$ python3 -q
>>> import numpy as np
>>> import numpy.linalg as la
>>> np.set_printoptions(suppress=True, linewidth=140)
>>> A = np.load("arr.npy")
>>> A
array([[ 0.6 , -0.6 ,  1.2 ,  2.2 ,  1.2 ,  0.9 ,  1.4 , -2.  ,  0.8 , -1.3 , -1.2 , -1.1 ,  0.9 ,  0.8 ],
       [-0.5 , -2.4 ,  1.5 ,  1.7 ,  2.2 , -0.7 , -0.8 ,  1.2 , -0.5 ,  1.3 ,  0.2 , -1.1 , -0.9 ,  0.2 ],
       [ 1.2 , -0.9 , -0.6 ,  0.6 , -0.4 , -1.7 ,  1.3 , -0.5 ,  1.8 ,  1.4 , -0.3 ,  0.1 , -1.5 , -1.8 ],
       [ 0.1 ,  0.4 , -1.2 , -1.3 ,  0.3 , -0.4 ,  0.9 ,  1.8 , -0.3 , -0.8 ,  0.1 , -0.3 ,  0.6 ,  1.2 ],
       [ 0.4 , -0.2 , -2.7 , -2.1 ,  0.9 ,  0.8 ,  1.9 , -0.8 , -2.1 , -1.4 ,  0.3 , -1.5 ,  0.4 ,  1.1 ],
       [-2.7 ,  0.4 ,  0.6 ,  0.3 , -1.8 ,  1.1 , -1.1 , -0.4 , -0.5 ,  0.1 ,  0.5 ,  0.2 ,  2.  ,  0.6 ],
       [ 1.  , -0.9 ,  0.6 ,  1.2 ,  0.5 ,  1.2 , -0.1 , -0.1 , -0.2 , -0.9 , -1.  , -0.7 ,  1.3 ,  0.  ],
       [ 0.4 , -2.1 , -0.5 ,  0.2 , -0.6 ,  1.5 , -0.7 ,  0.8 , -1.6 , -1.6 ,  1.2 ,  1.4 , -0.3 ,  0.2 ],
       [ 0.9 , -0.5 ,  0.7 ,  0.4 , -0.3 ,  0.5 , -0.5 ,  0.9 , -0.5 , -0.6 , -0.1 , -0.6 , -0.4 , -0.3 ],
       [-0.9 , -0.5 ,  0.3 , -0.5 , -0.1 ,  0.1 , -0.6 ,  0.6 ,  0.4 , -0.9 ,  0.9 ,  0.4 ,  0.1 ,  0.6 ],
       [-0.6 , -0.9 , -0.3 ,  0.6 , -0.6 , -1.9 , -0.6 ,  0.3 , -1.9 ,  0.2 ,  0.4 ,  0.  , -1.9 ,  1.3 ],
       [-0.4 , -0.9 ,  0.8 ,  0.3 ,  1.1 , -1.8 , -1.2 ,  1.6 , -0.1 ,  0.5 , -1.4 , -1.  ,  1.9 ,  0.2 ],
       [ 0.9 ,  0.5 ,  0.6 , -0.7 ,  0.2 , -0.1 , -0.4 ,  0.  ,  0.  , -1.4 ,  1.1 ,  1.  , -0.3 , -0.2 ],
       [ 0.42, -0.2 , -2.69, -2.1 ,  0.9 ,  0.78,  1.86, -0.81, -2.15, -1.46,  0.31, -1.52,  0.38,  1.12],
       [ 0.  ,  1.8 ,  1.3 , -0.1 , -0.5 ,  1.5 ,  0.2 ,  0.1 ,  0.1 ,  0.5 ,  1.9 , -0.2 , -0.9 , -0.6 ]])
>>> Y = np.array([[0, 2, 2],
...     [0, 1, 2],
...     [2, 1, 1],
...     [2, 0, 1],
...     [0, 2, 0],
...     [2, 0, 0],
...     [2, 2, 1],
...     [2, 0, 2],
...     [1, 2, 1],
...     [0, 1, 1],
...     [2, 1, 2],
...     [0, 2, 2],
...     [0, 1, 2],
...     [0, 2, 2]])
>>> np.vstack([A, Y.T]).shape
(18, 14)
>>> la.matrix_rank(np.vstack([A, Y.T]))
np.int64(14)
>>> Y = np.c_[A[:, :10] @ np.array([[-1, -2, 1, -2, 0, -1, -2, -2, 2, -2],
...     [2, -1, -2, 0, -2, 2, -1, 0, 1, 0],
...     [-1, 2, 1, 1, 2, 0, 0, -2, 1, 2],
...     [0, -2, 1, -2, 1, 2, 1, 2, 0, -2],
...     [1, -2, 2, 0, 2, 0, -1, 1, -1, 2],
...     [0, 0, -1, 1, -1, -2, 2, -1, -1, 1],
...     [-1, 1, 2, 2, 1, 0, -1, 1, -2, -2],
...     [-1, 2, -2, 0, 1, 0, -1, -2, 0, -2],
...     [2, 2, -2, 1, -1, 1, 1, 1, 0, -2],
...     [2, 1, 2, 1, 0, -1, 1, -2, 2, -2]]), np.array([2, 1, 1, 3, 2, 1, 2, 2, 0, 2, 2, 0, 3, 3, 1])]
>>> Y.round(2) + 0
array([[ -2.2 ,  -7.3 ,   9.3 ,  -1.2 ,   5.9 ,   2.9 ,   2.3 ,   9.9 ,  -5.7 ,   2.3 ,   2.  ],
       [ -2.4 ,   0.5 ,  12.2 ,  -2.4 ,  15.5 ,  -1.3 ,   1.9 ,  -2.  ,   0.8 ,   1.9 ,   1.  ],
       [  2.8 ,   2.2 ,   6.7 ,  -0.1 ,   1.1 ,   2.  ,  -1.5 ,   2.6 ,   3.2 , -15.3 ,   1.  ],
       [ -2.7 ,   2.1 ,  -5.  ,   1.5 ,  -0.5 ,  -0.6 ,  -6.8 ,  -1.1 ,  -3.9 ,  -3.  ,   3.  ],
       [ -5.3 ,  -8.9 ,   3.8 ,   1.8 ,  -2.9 ,  -7.3 ,  -6.6 ,   4.7 , -10.4 ,   5.4 ,   2.  ],
       [  1.8 ,   6.4 ,  -7.5 ,   3.9 ,  -5.  ,   1.3 ,  10.4 ,   0.9 ,  -1.3 ,   7.3 ,   1.  ],
       [ -4.9 ,  -4.9 ,   3.  ,  -3.9 ,   4.  ,  -2.1 ,   1.1 ,   0.2 ,  -1.6 ,   1.6 ,   2.  ],
       [-11.2 ,  -2.8 ,  -1.4 ,  -4.8 ,   2.4 ,  -7.2 ,   1.8 ,  -2.2 ,  -4.5 ,   4.3 ,   2.  ],
       [ -5.5 ,  -0.4 ,  -1.1 ,  -3.5 ,   2.6 ,  -2.  ,  -1.1 ,  -4.8 ,   1.6 ,   0.1 ,   0.  ],
       [ -1.5 ,   4.6 ,  -5.4 ,   1.5 ,   0.4 ,   0.  ,   1.6 ,   0.4 ,  -2.6 ,   4.3 ,   2.  ],
       [ -4.6 ,  -2.1 ,   4.6 ,  -5.1 ,   4.1 ,   1.7 ,  -1.9 ,   0.8 ,   1.7 ,   0.3 ,   2.  ],
       [ -0.7 ,   2.8 ,   2.1 ,  -2.8 ,   8.2 ,   2.2 ,  -2.7 ,  -2.8 ,   3.2 ,   0.6 ,   0.  ],
       [ -2.7 ,  -1.9 ,  -3.3 ,  -2.1 ,  -0.4 ,   0.3 ,  -4.4 ,  -1.7 ,   0.8 ,   4.7 ,   3.  ],
       [ -5.5 ,  -9.14,   3.77,   1.56,  -2.86,  -7.27,  -6.74,   4.71, -10.37,   5.68,   3.  ],
       [  2.7 ,   3.1 ,  -3.9 ,   4.  ,  -3.4 ,   0.  ,   1.9 ,  -5.7 ,   2.7 ,   1.5 ,   1.  ]])
>>> np.round(la.lstsq(A, Y[:, 0])[0], 2) + 0
array([-1.,  2., -1.,  0.,  1.,  0., -1., -1.,  2.,  2.,  0.,  0.,  0.,  0.])
>>> vec = np.array([0, 0, 2, 3, -2, 2, -1, -1, -1, 1, 1, -3, -2, -2])
>>> target = A @ vec
>>> target.round(2)
array([  5.6 ,   8.6 ,   2.8 , -13.5 , -10.5 ,   4.7 ,   4.2 ,   0.9 ,   6.8 ,  -3.5 ,   2.6 ,  -5.7 ,  -3.4 , -10.41,  11.9 ])
>>> rng = np.random.default_rng(34)
>>> target = target + 0.1 * rng.normal(size=15)
>>> print(target.round(2))
[  5.6    8.47   3.06 -13.45 -10.44   4.68   4.21   0.93   6.82  -3.56   2.66  -5.65  -3.41 -10.48  11.81]
>>> beta, *_ = la.lstsq(A, target)
>>> beta.round(2)
array([ 0.81, -0.83,  3.17,  1.78, -2.65,  2.12, -0.51, -1.34, -1.04,  1.99,  0.81, -2.68, -1.75, -0.94])
>>> u = np.array([3, 0])
>>> np.round(np.convolve(A[8], u), 2)
array([ 2.7, -1.5,  2.1,  1.2, -0.9,  1.5, -1.5,  2.7, -1.5, -1.8, -0.3, -1.8, -1.2, -0.9,  0. ])
>>> lab = rng.permutation(14)
>>> Y = A[:, lab] * rng.choice([-1, 1], 14)
>>> print(Y)
[[-1.3  -2.   -0.6  -0.9  -1.2   1.4   0.8  -0.8   0.9  -0.6   2.2  -1.2   1.2   1.1 ]
 [ 1.3   1.2   0.5   0.9  -2.2  -0.8  -0.5  -0.2  -0.7  -2.4   1.7   0.2   1.5   1.1 ]
 [ 1.4  -0.5  -1.2   1.5   0.4   1.3   1.8   1.8  -1.7  -0.9   0.6  -0.3  -0.6  -0.1 ]
 [-0.8   1.8  -0.1  -0.6  -0.3   0.9  -0.3  -1.2  -0.4   0.4  -1.3   0.1  -1.2   0.3 ]
 [-1.4  -0.8  -0.4  -0.4  -0.9   1.9  -2.1  -1.1   0.8  -0.2  -2.1   0.3  -2.7   1.5 ]
 [ 0.1  -0.4   2.7  -2.    1.8  -1.1  -0.5  -0.6   1.1   0.4   0.3   0.5   0.6  -0.2 ]
 [-0.9  -0.1  -1.   -1.3  -0.5  -0.1  -0.2  -0.    1.2  -0.9   1.2  -1.    0.6   0.7 ]
 [-1.6   0.8  -0.4   0.3   0.6  -0.7  -1.6  -0.2   1.5  -2.1   0.2   1.2  -0.5  -1.4 ]
 [-0.6   0.9  -0.9   0.4   0.3  -0.5  -0.5   0.3   0.5  -0.5   0.4  -0.1   0.7   0.6 ]
 [-0.9   0.6   0.9  -0.1   0.1  -0.6   0.4  -0.6   0.1  -0.5  -0.5   0.9   0.3  -0.4 ]
 [ 0.2   0.3   0.6   1.9   0.6  -0.6  -1.9  -1.3  -1.9  -0.9   0.6   0.4  -0.3  -0.  ]
 [ 0.5   1.6   0.4  -1.9  -1.1  -1.2  -0.1  -0.2  -1.8  -0.9   0.3  -1.4   0.8   1.  ]
 [-1.4   0.   -0.9   0.3  -0.2  -0.4   0.    0.2  -0.1   0.5  -0.7   1.1   0.6  -1.  ]
 [-1.46 -0.81 -0.42 -0.38 -0.9   1.86 -2.15 -1.12  0.78 -0.2  -2.1   0.31 -2.69  1.52]
 [ 0.5   0.1  -0.    0.9   0.5   0.2   0.1   0.6   1.5   1.8  -0.1   1.9   1.3   0.2 ]]
>>> Uu, _, VT = la.svd(A.T @ Y)
>>> lab
array([ 9,  7,  0, 12,  4,  6,  8, 13,  5,  1,  3, 10,  2, 11])
